$ ipython --no-banner

In [1]: import numpy as np

In [2]: from numpy import linalg as LA

In [3]: np.set_printoptions(precision=1, suppress=True, linewidth=120)

In [4]: feats = np.loadtxt("x.csv", delimiter=",")

In [5]: print(feats.round(1) + 0)
[[ 0.5 -0.9 -2.8]
 [ 0.6 -0.6 -1.8]
 [ 0.6 -1.  -2.7]
 [ 0.1  0.1 -0.1]
 [ 0.2 -0.3 -1. ]
 [ 0.   0.   0. ]
 [-0.1  0.2 -0.1]
 [ 0.2 -0.3 -1.1]
 [ 0.3 -0.4 -0.8]
 [ 0.2 -0.2 -0.8]
 [ 0.2 -0.2 -0.7]
 [ 0.4 -0.6 -1.8]
 [ 0.2 -0.3 -0.8]
 [ 0.7 -0.8 -2.9]
 [ 0.2 -0.2 -1. ]
 [ 0.1  0.   0. ]
 [ 0.3 -0.4 -1. ]
 [ 0.6 -0.9 -2.6]
 [ 0.1 -0.2 -0.9]
 [-0.1  0.2 -0.1]
 [ 0.5 -0.6 -2.6]
 [ 0.4 -0.6 -1.8]
 [-0.1  0.   0.1]
 [ 0.4 -0.5 -1.8]]

In [6]: print(round(float(LA.norm(feats, 2) / LA.norm(feats)), 1))
1.0

In [7]: print(LA.matrix_rank(feats, rtol=0.1))
1

In [8]: print(np.round(np.abs(LA.svd(feats)[2][-1]), 1) + 0)
[0.9 0.5 0. ]

In [9]: print(round(np.log10(LA.cond(feats))))
1

In [10]: print(np.argsort(-LA.norm(feats, axis=0).round(6), kind="stable")[:3])
[2 1 0]

In [11]: print(LA.cond(feats) > 100)
False

In [12]: m1 = np.array([[-1, -1, 6],
    ...:     [0, 0, -4],
    ...:     [0, 0, -6],
    ...:     [11, 11, -12],
    ...:     [10, 10, -4],
    ...:     [12, 12, -10],
    ...:     [-37, -37, 30]])

In [13]: # columns 0 and 1 are equal

In [14]: Y = m1 / LA.norm(m1, axis=1, keepdims=True)

In [15]: gram = Y @ Y.T

In [16]: print(gram[5])
[-0.7  0.5  0.5  1.   1.   1.  -1. ]

In [17]: print(LA.norm(Y, axis=1))
[1. 1. 1. 1. 1. 1. 1.]

In [18]: print((np.abs(gram) > 0.9).astype(int))
[[1 1 1 0 0 0 0]
 [1 1 1 0 0 0 0]
 [1 1 1 0 0 0 0]
 [0 0 0 1 1 1 1]
 [0 0 0 1 1 1 1]
 [0 0 0 1 1 1 1]
 [0 0 0 1 1 1 1]]

In [19]: print(np.round(np.degrees(np.arccos(np.clip(gram[5, 1], -1, 1))), 1))
59.5

In [20]: arr = np.load("a.npy")

In [21]: print(arr)
[[ -0.5  -0.2  -0.1  -1.6  -1.1  -1.    0.8   0.4]
 [ -0.5  -1.6  -0.4   0.2  -0.9   0.3  -0.7   1.9]
 [ -1.3   0.6  -0.4   0.6  -0.2  -0.8  -0.9  -0.7]
 [  1.    1.1  -1.   -1.2   0.8  -0.9   1.2  -1.2]
 [ -1.7  -0.8   0.6  -0.9  -0.5  -2.2   1.1   0.1]
 [  1.6   0.   -1.2   0.9   1.4   0.7   0.9   0.6]
 [ -0.6  -0.3  -0.3   1.4   1.5  -0.5   0.3   0.3]
 [ -0.4  -0.8   2.1   0.3   0.7  -0.7  -0.6  -1.2]
 [  0.3   0.3  -0.5   0.8  -1.2  -0.1   0.7  -0.1]
 [  0.5   2.2   0.2   0.7   0.2   2.5  -1.3  -0.2]
 [  0.8  -0.1  -0.1   0.    1.3  -0.3   1.5   1.1]
 [ -1.1  -0.9   1.4  -0.2   1.1   1.2   0.7   0.2]
 [ -0.8   1.3  -1.5   0.9  -0.2   1.1   0.3  -0.3]
 [  1.3  -0.2   0.2   0.9   0.5  -1.2  -1.7  -1.4]
 [  1.7   0.9  -0.5   0.    0.3   0.7   0.4  -1.3]
 [  1.3   0.3  -0.2   0.8  -0.3   1.2   1.9   0.1]
 [  0.   -0.9   0.7  -0.6  -2.5  -0.4  -1.   -1.5]
 [ -0.2  -0.3   0.1  -0.5   0.5  -0.6   1.3   0.7]
 [ -0.3  -0.8   0.6  -0.5  -0.8  -1.   -0.3   0.2]
 [ -1.4   1.2   1.2   0.2  -1.6  -2.1  -0.6   1.6]
 [ -1.1   0.1  -1.4   0.5   1.5  -0.8   0.4  -0.3]
 [  2.    0.8   1.1  -0.1   0.1   0.1  -1.5   0.2]
 [  1.8  -0.2   0.7   0.9   1.    0.   -1.1   0.1]
 [ -0.3  -2.6   0.   -1.3  -1.7  -1.2   1.5  -0.5]
 [ -0.2   1.   -1.1   0.6   0.8   0.    0.2   2.4]
 [ -0.4   1.4   0.9   0.8  -2.    0.1  -0.4  -0.2]
 [  2.   18.   -4.    6.   12.    4.  -18.   18. ]
 [ -0.3  -2.1   0.9   1.5  -1.1  -1.1  -0.9  -0.3]
 [  0.2   0.2  -2.3   0.    0.9   0.8  -0.5   0.4]
 [ -0.5   1.6  -0.4   0.7   0.1   1.3   0.    2. ]
 [  1.9  -1.4  -0.7  -1.6  -1.6   1.3  -0.3   0.6]
 [ -0.4  -1.9  -0.6  -0.4   1.7  -0.9  -0.7   1.2]
 [ -0.1   0.1   0.5  -1.9  -0.6  -0.5  -1.1   0.5]
 [  1.2  -0.8   0.8  -0.4   0.5  -2.4  -2.    0.4]]

In [22]: # row 26 dominates

In [23]: Ac = arr - arr.mean(axis=0)

In [24]: U, s, Vt = LA.svd(Ac, full_matrices=False)

In [25]: print(np.abs(Vt[0]).argmax())
1

In [26]: print((np.sign(U[:, 0]) == np.sign(U[0, 0])).astype(int))
[1 1 1 1 1 1 1 1 1 0 1 1 1 1 1 1 1 1 1 1 1 0 1 1 0 1 0 1 0 0 1 1 1 1]

In [27]: print(np.round(s ** 2 / (s ** 2).sum(), 1) + 0)
[0.8 0.  0.  0.  0.  0.  0.  0. ]
